$ python3 -q
>>> import numpy as np
>>> import numpy.linalg as la
>>> np.set_printoptions(precision=3, suppress=True, linewidth=160, legacy="1.25")
>>> data = np.load("out10.npy")
>>> data
array([[ 9,  6, 11],
       [ 6, 17, 17],
       [11, 17, 28]])
>>> out = data[0, 0] * data[1:] - np.outer(data[1:, 0], data[0])
>>> out
array([[  0, 117,  87],
       [  0,  87, 131]])
>>> np.flatnonzero(~out.round(6).any(axis=1))
array([], dtype=int64)
>>> data[:, 0] / data[0, 0]
array([1.   , 0.667, 1.222])
>>> def softmax(z):
...     e = np.exp(z - z.max(axis=-1, keepdims=True))
...     return e / e.sum(axis=-1, keepdims=True)
... 
>>> np.round(softmax(out[1] + 3), 3) + 0
array([0., 0., 1.])
>>> softmax(out).sum(axis=1)
array([1., 1.])
>>> S = out @ out.T / np.sqrt(3)
>>> softmax(S).round(6).argmax(axis=1)
array([1, 1])
>>> vals, V = la.eigh(data)
>>> x = np.array([5, 1, -5])
>>> V * np.sqrt(vals) @ V.T
array([[2.623, 0.54 , 1.353],
       [0.54 , 3.589, 1.957],
       [1.353, 1.957, 4.727]])
>>> la.eigvalsh(data[1:, 1:])
array([ 4.632, 40.368])
>>> np.round(x @ data @ x / (x @ x), 3), np.round(vals[0], 3), round(float(vals[-1]), 3)
(5.529, 3.121, 44.7)
>>> r0 = np.array([6, 3, 4])
>>> np.correlate(data[2], data[1], "full")
array([187, 476, 831, 578, 168])
>>> np.polyval(r0, data[2])
array([ 763, 1789, 4792])
>>> np.convolve(data[2], r0)
array([ 66, 135, 263, 152, 112])
>>> M = np.load("layer16.npy")
>>> M
array([[  1,  -1,   1,   2,   2],
       [ -3,   1,  -3,  -2,  -1],
       [  2,  -2,  -1,  -1,  -3],
       [  3,  -3,  -1,   1,  -1],
       [  0,   0,   0,  -1,  -3],
       [-11,   3, -11,  -6,  -2]])
>>> x = np.array([2, 0, 0, 1, 0])
>>> target = M @ x
>>> np.round(la.pinv(M) @ M, 3) + 0
array([[1., 0., 0., 0., 0.],
       [0., 1., 0., 0., 0.],
       [0., 0., 1., 0., 0.],
       [0., 0., 0., 1., 0.],
       [0., 0., 0., 0., 1.]])
>>> target
array([  4,  -8,   3,   7,  -1, -28])
>>> np.round(la.solve(M.T @ M, M.T @ target), 3) + 0
array([2., 0., 0., 1., 0.])
>>> rng = np.random.default_rng(71665)
>>> target = target + 0.3 * rng.normal(size=6)
>>> target
array([  4.458,  -7.941,   3.529,   7.023,  -0.786, -27.781])
>>> coef, *_ = la.lstsq(M, target)
>>> np.round(M.T @ (target - M @ coef), 3) + 0
array([0., 0., 0., 0., 0.])
>>> coef
array([ 0.958, -1.668,  0.937,  0.258,  0.176])
>>> np.round(la.norm(target - M @ coef), 3)
0.112
